% python3 -q
>>> import numpy as np
>>> from numpy import linalg as LA
>>> np.set_printoptions(precision=4, suppress=True, linewidth=100)
>>> Q, _ = LA.qr(np.array([[-0.5, 0.2, -0.4], [-0.6, -0.3, 1.2], [-1.2, 0.1, -0.2]]))
>>> ev = np.array([1, 2, 1])
>>> W0 = Q @ np.diag(ev) @ Q.T
>>> print(W0)
[[ 1.26   -0.4259  0.1047]
 [-0.4259  1.6979 -0.1715]
 [ 0.1047 -0.1715  1.0421]]
>>> ev, V = LA.eigh(W0)
>>> x = np.array([2, 3, 2])
>>> print(V * np.sqrt(ev) @ V.T)
[[ 1.1077 -0.1764  0.0433]
 [-0.1764  1.2891 -0.071 ]
 [ 0.0433 -0.071   1.0175]]
>>> print(round(x @ W0 @ x / (x @ x), 4), ev[0], np.round(ev[-1], 4))
1.0681 1.0 2.0
>>> print(round(float(x @ W0 @ x), 4))
18.1577
>>> rng = np.random.default_rng(72)
>>> labels = rng.permutation(3)
>>> Y = W0[:, labels] * rng.choice([-1, 1], 3)
>>> print(Y)
[[ 0.1047  0.4259 -1.26  ]
 [-0.1715 -1.6979  0.4259]
 [ 1.0421  0.1715 -0.1047]]
>>> left, _, Vt = LA.svd(W0.T @ Y)
>>> print(np.round(LA.lstsq(W0, Y)[0], 4) + 0)
[[ 0.  0. -1.]
 [ 0. -1.  0.]
 [ 1.  0.  0.]]
>>> labels = rng.integers(0, 2, 6)
>>> A = np.array([[5, 5, 5, 5, 4, 2],
...     [3, 2, 4, 3, 5, 5],
...     [4, 2, 1, 3, 2, 3],
...     [3, 3, 5, 2, 4, 0],
...     [0, 5, 1, 2, 0, 2],
...     [2, 2, 4, 2, 3, 3]]) * (labels[:, None] == labels)
>>> print(A)
[[5 5 5 5 0 0]
 [3 2 4 3 0 0]
 [4 2 1 3 0 0]
 [3 3 5 2 0 0]
 [0 0 0 0 0 2]
 [0 0 0 0 3 3]]
>>> f = np.array([-2, 1, -1, -2, -3, -1])
>>> Y = A + np.outer(f, np.eye(6)[1])
>>> print(np.round(LA.det(Y) / LA.det(A), 4), round(float(1 + LA.solve(A, f)[1]), 4))
-0.7714 -0.7714
>>> print(LA.matrix_rank(Y - A))
1
>>> t3 = np.stack([A, 3 * A, A[::-1]])
>>> print(t3.sum(axis=0))
[[20 20 20 20  3  3]
 [12  8 16 12  0  2]
 [19 11  9 14  0  0]
 [16 14 21 11  0  0]
 [ 3  2  4  3  0  8]
 [ 5  5  5  5 12 12]]
>>> print(LA.matrix_rank(t3.reshape(3, -1)))
2
>>> print(LA.det(t3))
[   210. 153090.   -210.]
>>> print(np.einsum("bij,cij->bc", t3, t3))
[[ 237  711   58]
 [ 711 2133  174]
 [  58  174  237]]
>>> print(t3.shape)
(3, 6, 6)
>>> print((t3 @ A.T).shape)
(3, 6, 6)
>>> print(round(float(LA.det(A)), 4))
210.0
>>> print(LA.matrix_power(A, 4))
[[14560 11690 14175 12635     0     0]
 [ 8694  6969  8448  7541     0     0]
 [ 8001  6435  7801  6945     0     0]
 [ 9240  7393  8958  8012     0     0]
 [    0     0     0     0    90   126]
 [    0     0     0     0   189   279]]
>>> M = np.array([[0, 1, 0, 0], [2, 2, -1, 1], [-2, 2, 1, -1], [-2, 0, 0, 2]])
>>> print(M)
[[ 0  1  0  0]
 [ 2  2 -1  1]
 [-2  2  1 -1]
 [-2  0  0  2]]
>>> Y = M + rng.integers(-2, 3, (4, 3)) @ rng.integers(-2, 3, (3, 4))
>>> print(Y)
[[ 1  3 -1  2]
 [ 0  0  1  1]
 [-1  9  2  7]
 [-4 -8  1 -8]]
>>> print(np.round(LA.svd(Y - M, compute_uv=False), 4) + 0)
[17.1125  3.453   1.113   0.    ]
>>> print(LA.matrix_rank(Y - M, tol=1e-8))
3
>>> print(np.abs(Y - M).sum(axis=1))
[ 6  6 17 21]
>>> mat = np.loadtxt("data.csv", delimiter=",")
>>> print(mat)
[[1. 1. 0. 3. 1. 2. 2. 1. 2.]
 [4. 2. 1. 2. 2. 0. 1. 2. 3.]
 [5. 6. 4. 4. 4. 4. 7. 4. 7.]
 [0. 3. 2. 3. 4. 1. 2. 0. 2.]
 [1. 2. 0. 2. 1. 2. 2. 1. 0.]
 [1. 1. 0. 1. 0. 2. 1. 0. 2.]
 [4. 5. 4. 3. 4. 2. 6. 4. 5.]
 [4. 5. 1. 4. 1. 4. 3. 3. 4.]
 [3. 5. 3. 2. 1. 2. 2. 4. 6.]
 [2. 5. 2. 5. 3. 4. 5. 4. 4.]
 [1. 4. 2. 2. 2. 2. 3. 3. 2.]
 [2. 4. 2. 2. 5. 0. 4. 2. 3.]]
>>> f, v = mat[8], mat[11]
>>> print(f @ f)
108.0
>>> print(f @ v)
75.0
>>> p = (f @ v) / (f @ f) * f
>>> print(round((v - p) @ f, 4))
0.0
>>> print(round(float(LA.norm(f + v) ** 2 + LA.norm(f - v) ** 2), 4))
380.0
>>> print(p)
[2.0833 3.4722 2.0833 1.3889 0.6944 1.3889 1.3889 2.7778 4.1667]
>>> print(LA.matrix_rank(np.outer(f, v)))
1
>>> x = np.array([-2, 2, 1, 1, -2, 2, -1, -1, 1])
>>> print(mat @ np.ones(9))
[13. 17. 45. 17. 11.  8. 37. 29. 28. 34. 21. 24.]
>>> print(np.sign((mat @ x).round(6)))
[ 1. -1.  1.  1.  1.  1.  0.  1.  1.  1.  1. -1.]
>>> print(mat @ np.eye(9)[1])
[1. 2. 6. 3. 2. 1. 5. 5. 5. 5. 4. 4.]
>>> print(LA.norm(mat @ x) <= LA.norm(mat, 2) * LA.norm(x) + 1e-9)
True
>>> print(mat @ (2 * x))
[  8. -10.  12.  10.   6.  12.   0.  22.  22.  20.  12. -10.]
>>> data = np.load("out16.npy")
>>> print(data)
[[21 15  0  6 14]
 [15 31 -6 22 18]
 [ 0 -6 44  4 11]
 [ 6 22  4 40 17]
 [14 18 11 17 49]]
>>> ev, V = LA.eigh(data)
>>> x = np.array([-1, 3, 3, 0, 3])
>>> print(round(x @ data @ x / (x @ x), 4), np.round(ev[0], 4), round(ev[-1], 4))
49.1786 6.0917 85.7443
>>> print(np.round(V * np.maximum(ev, 0) @ V.T, 4) + 0)
[[21. 15.  0.  6. 14.]
 [15. 31. -6. 22. 18.]
 [ 0. -6. 44.  4. 11.]
 [ 6. 22.  4. 40. 17.]
 [14. 18. 11. 17. 49.]]
>>> print(np.trace(data))
185
>>> print(np.sort(np.abs(LA.eigvals(data))))
[ 6.0917 16.8737 27.9231 48.3671 85.7443]
>>> print(data @ data)
[[ 898 1164   88  934 1352]
 [1164 2030 -164 1934 1958]
 [  88 -164 2109  391  983]
 [ 934 1934  391 2425 2037]
 [1352 1958  983 2037 3331]]
>>> assert data == data.T
Traceback (most recent call last):
  File "<python-input-66>", line 1, in <module>
    assert data == data.T
           ^^^^^^^^^^^^^^
ValueError: The truth value of an array with more than one element is ambiguous. Use a.any() or a.all()
>>> print(LA.matrix_power(data, 3))
[[ 60850  93910  15496  91692 116618]
 [ 93910 159166   9878 161634 179852]
 [ 15496   9878 106157  37707  76293]
 [ 91692 161634  37707 181345 193227]
 [116618 179852  76293 193227 262833]]
>>> print(np.abs(np.diag(LA.qr(M)[1])) > 1e-9)
[ True  True  True False]
>>> print(np.round(np.trace(LA.pinv(M) @ M), 4))
3.0
>>> Y = np.array([[5, 0, 1], [2, 5, 4]])
>>> C = np.kron(Y, data)
>>> print(round(float(LA.norm(C, 2)), 4), round(LA.norm(Y, 2) * LA.norm(data, 2), 4))
620.7967 620.7967
>>> print(C)
[[105  75   0  30  70   0   0   0   0   0  21  15   0   6  14]
 [ 75 155 -30 110  90   0   0   0   0   0  15  31  -6  22  18]
 [  0 -30 220  20  55   0   0   0   0   0   0  -6  44   4  11]
 [ 30 110  20 200  85   0   0   0   0   0   6  22   4  40  17]
 [ 70  90  55  85 245   0   0   0   0   0  14  18  11  17  49]
 [ 42  30   0  12  28 105  75   0  30  70  84  60   0  24  56]
 [ 30  62 -12  44  36  75 155 -30 110  90  60 124 -24  88  72]
 [  0 -12  88   8  22   0 -30 220  20  55   0 -24 176  16  44]
 [ 12  44   8  80  34  30 110  20 200  85  24  88  16 160  68]
 [ 28  36  22  34  98  70  90  55  85 245  56  72  44  68 196]]
>>> K = np.loadtxt("arr.csv", delimiter=",")
>>> print(K)
[[0. 0. 0. 0. 0. 0. 0. 0. 0.]
 [0. 0. 1. 0. 0. 1. 1. 0. 0.]
 [0. 1. 0. 0. 0. 0. 0. 0. 1.]
 [0. 0. 0. 0. 0. 1. 0. 0. 0.]
 [0. 0. 0. 0. 0. 0. 0. 0. 1.]
 [0. 1. 0. 1. 0. 0. 0. 0. 0.]
 [0. 1. 0. 0. 0. 0. 0. 0. 1.]
 [0. 0. 0. 0. 0. 0. 0. 0. 1.]
 [0. 0. 1. 0. 1. 0. 1. 1. 0.]]
>>> print([round(float(LA.det(K[:i, :i])), 2) + 0 for i in range(1, 10)])
[0.0, 0.0, 0.0, 0.0, 0.0, 0.0, 0.0, 0.0, 0.0]
>>> print(np.all(LA.eigvalsh(K) > 0))
False
>>> x = np.array([0, 0, 6, 4, 0, 7, 8, 1, 8])
>>> h1 = np.maximum(K @ x, 0)
>>> print(np.tanh(K @ x))
[0.     1.     1.     1.     1.     0.9993 1.     1.     1.    ]
>>> F = np.array([[1.0, 2.0, -2.0], [0.0, 0.0, 3.0], [0.0, 2.0, 0.0]])
>>> print(round(float(LA.det(2 * F)), 4), round(float(LA.det(F)), 4))
-48.0 -6.0
>>> print(np.einsum("ii->", F))
1.0
>>> print(np.round(LA.det(F.T), 4))
-6.0
>>> print(LA.eigvals(F))
[ 1.      2.4495 -2.4495]
>>> print(np.round(LA.det(F[::-1]), 4))
6.0
>>> left, s, Vt = LA.svd(F, full_matrices=False)
>>> print(s / s[0])
[1.     0.6121 0.1573]
>>> print(np.round(LA.det(K), 4))
0.0
>>> print(K @ K)
[[0. 0. 0. 0. 0. 0. 0. 0. 0.]
 [0. 3. 0. 1. 0. 0. 0. 0. 2.]
 [0. 0. 2. 0. 1. 1. 2. 1. 0.]
 [0. 1. 0. 1. 0. 0. 0. 0. 0.]
 [0. 0. 1. 0. 1. 0. 1. 1. 0.]
 [0. 0. 1. 0. 0. 2. 1. 0. 0.]
 [0. 0. 2. 0. 1. 1. 2. 1. 0.]
 [0. 0. 1. 0. 1. 0. 1. 1. 0.]
 [0. 2. 0. 0. 0. 0. 0. 0. 4.]]
>>> print(np.trace(K))
0.0
>>> Y = F[0, 0] * F[1:] - np.outer(F[1:, 0], F[0])
>>> print(Y)
[[0. 0. 3.]
 [0. 2. 0.]]
>>> print(np.flatnonzero(~Y.round(6).any(axis=1)))
[]
>>> print(LA.matrix_rank(Y), LA.matrix_rank(F))
2 3
>>> feats = np.load("x.npy")
>>> print(feats)
[[-1.   0.7  1.2]
 [ 0.7 -0.7  0.4]
 [-0.2 -0.7 -0.7]
 [ 0.   0.3  1.3]
 [ 0.7  0.5  1.4]
 [-0.6  0.1  0.5]
 [ 1.6 -0.2  0.3]
 [-0.4  1.5 -1.1]
 [ 0.2  0.   0.6]]
>>> print(round(float(LA.norm(feats[7] - feats[6])), 4))
2.9749
>>> print(round(float(LA.norm(feats, 1)), 4), np.round(LA.norm(feats, np.inf), 4))
7.5 3.0
>>> print(round(LA.norm(feats, "nuc"), 4))
6.9609
>>> print(LA.norm(feats, axis=1).argmax())
7
>>> proj = feats @ LA.solve(feats.T @ feats, feats.T)
>>> print(np.diag(proj))
[0.4652 0.1771 0.2057 0.2336 0.4134 0.1271 0.5279 0.7997 0.0502]
>>> Y = np.array([[2, -6], [2, 2], [-7, -9]])
>>> print(np.einsum("ij,ij->i", feats, feats))
[2.93 1.14 1.02 1.78 2.7  0.62 2.69 3.62 0.4 ]
>>> print(LA.matrix_rank(np.vstack([feats, Y.T])))
3
>>> Y = feats / np.sqrt((feats ** 2).mean(axis=1, keepdims=True))
>>> print(LA.matrix_rank(Y) == LA.matrix_rank(feats))
True
>>> print(LA.norm(Y, axis=1))
[1.7321 1.7321 1.7321 1.7321 1.7321 1.7321 1.7321 1.7321 1.7321]
>>> print(Y[2])
[-0.343  -1.2005 -1.2005]
>>> print(LA.matrix_rank(feats - feats.mean(axis=1, keepdims=True)))
2
